>>> import numpy as np
>>> import numpy.linalg as la
>>> np.set_printoptions(precision=2, suppress=True, linewidth=120, sign=" ")
>>> J = np.loadtxt("test1.csv", delimiter=",")
>>> J
array([[ 0.,  0., -1.],
       [ 3.,  0.,  0.],
       [ 0., -4.,  0.]])
>>> round(la.eigvals(J).sum().real, 2)
np.float64(-0.0)
>>> np.kron(np.eye(2, dtype=int), J)
array([[ 0.,  0., -1.,  0.,  0., -0.],
       [ 3.,  0.,  0.,  0.,  0.,  0.],
       [ 0., -4.,  0.,  0., -0.,  0.],
       [ 0.,  0., -0.,  0.,  0., -1.],
       [ 0.,  0.,  0.,  3.,  0.,  0.],
       [ 0., -0.,  0.,  0., -4.,  0.]])
>>> np.einsum("ii->", J)
np.float64(0.0)
>>> np.round(la.det(2 * J), 2), np.round(la.det(J), 2)
(np.float64(96.0), np.float64(12.0))
>>> la.eigvals(J)
array([-1.14+1.98j, -1.14-1.98j,  2.29+0.j  ])
>>> round(la.det(J[::-1]), 2)
np.float64(-12.0)
>>> np.einsum("ij,ji->", J, J)
np.float64(0.0)
>>> M = np.load("arr.npy")
>>> M
array([[ 1., -2.,  0.,  0.],
       [-2., -3., -2.,  0.],
       [ 0., -2., -2., -2.],
       [ 0.,  0., -2., -1.]])
>>> # symmetric
>>> ev, evecs = la.eigh(M)
>>> vec = np.array([-1, -2, -2, -1])
>>> vec @ M @ vec
np.float64(-52.0)
>>> feats = np.load("case6.npy")
>>> feats
array([[ 1,  1,  1,  1, -1, -1, -1, -1],
       [ 1,  1, -1, -1, -1, -1,  1,  1],
       [ 1, -1,  1, -1,  1, -1,  1, -1]])
>>> rng = np.random.default_rng(39737)
>>> other = feats + rng.integers(-2, 3, (3, 1)) @ rng.integers(-2, 3, (1, 8))
>>> other
array([[ 1,  1, -1,  3, -5, -5, -1,  3],
       [ 1,  1,  1, -3,  3,  3,  1, -3],
       [ 1, -1,  3, -3,  5,  3,  1, -5]])
>>> la.matrix_rank(other - feats, tol=1e-8)
np.int64(1)
>>> w1 = np.array([[2, 1, 3, 0, 0],
...     [-3, -1, 2, 0, -2],
...     [2, -1, -2, -3, -3],
...     [-3, 0, -3, -2, -1],
...     [1, -2, 1, 3, 3],
...     [-3, 3, -3, 0, 2],
...     [0, -3, -1, -1, 0],
...     [2, -2, -2, 0, 1]])
>>> c = np.array([-1, 6, -5, -2, -7])
>>> act = np.maximum(feats @ w1 + c, 0)
>>> (act > 0).astype(int)
array([[ 0,  1,  0,  0,  0],
       [ 1,  1,  1,  0,  0],
       [ 1,  1,  1,  0,  0]])
>>> (act > 0).mean(axis=0)
array([ 0.67,  1.  ,  0.67,  0.  ,  0.  ])
>>> act
array([[  0,   9,   0,   0,   0],
       [  3,   1,   4,   0,   0],
       [ 11,   1,   2,   0,   0]])
>>> Z = np.array([[5, 9], [8, 2], [3, 5], [7, 6], [3, 6]])
>>> act @ Z
array([[  72,   18],
       [  35,   49],
       [  69,  111]])
>>> other = feats / np.sqrt((feats ** 2).mean(axis=1, keepdims=True))
>>> la.norm(other, axis=1)
array([ 2.83,  2.83,  2.83])
>>> other[0]
array([ 1.,  1.,  1.,  1., -1., -1., -1., -1.])
>>> other = np.array([[3, 0, 0],
...     [0, 2, 2],
...     [1, 0, 3],
...     [0, 1, 3],
...     [2, 0, 3],
...     [2, 1, 2],
...     [2, 1, 2],
...     [3, 1, 2]])
>>> la.matrix_rank(feats @ other)
np.int64(3)
>>> other.T @ feats.T
array([[-5,  3,  3],
       [ 0,  2, -4],
       [-1, -5, -1]])
>>> np.einsum("ik,kj->ij", feats, other)
array([[-5,  0, -1],
       [ 3,  2, -5],
       [ 3, -4, -1]])
>>> np.einsum("ij->j", feats)
array([ 3,  1,  1, -1, -1, -3,  1, -1])
>>> np.einsum("ik,kj->ji", feats, other)
array([[-5,  3,  3],
       [ 0,  2, -4],
       [-1, -5, -1]])
>>> np.einsum("ij,ij->i", feats, feats)
array([ 8,  8,  8])
>>> np.vstack([feats, other.T]).shape
(6, 8)
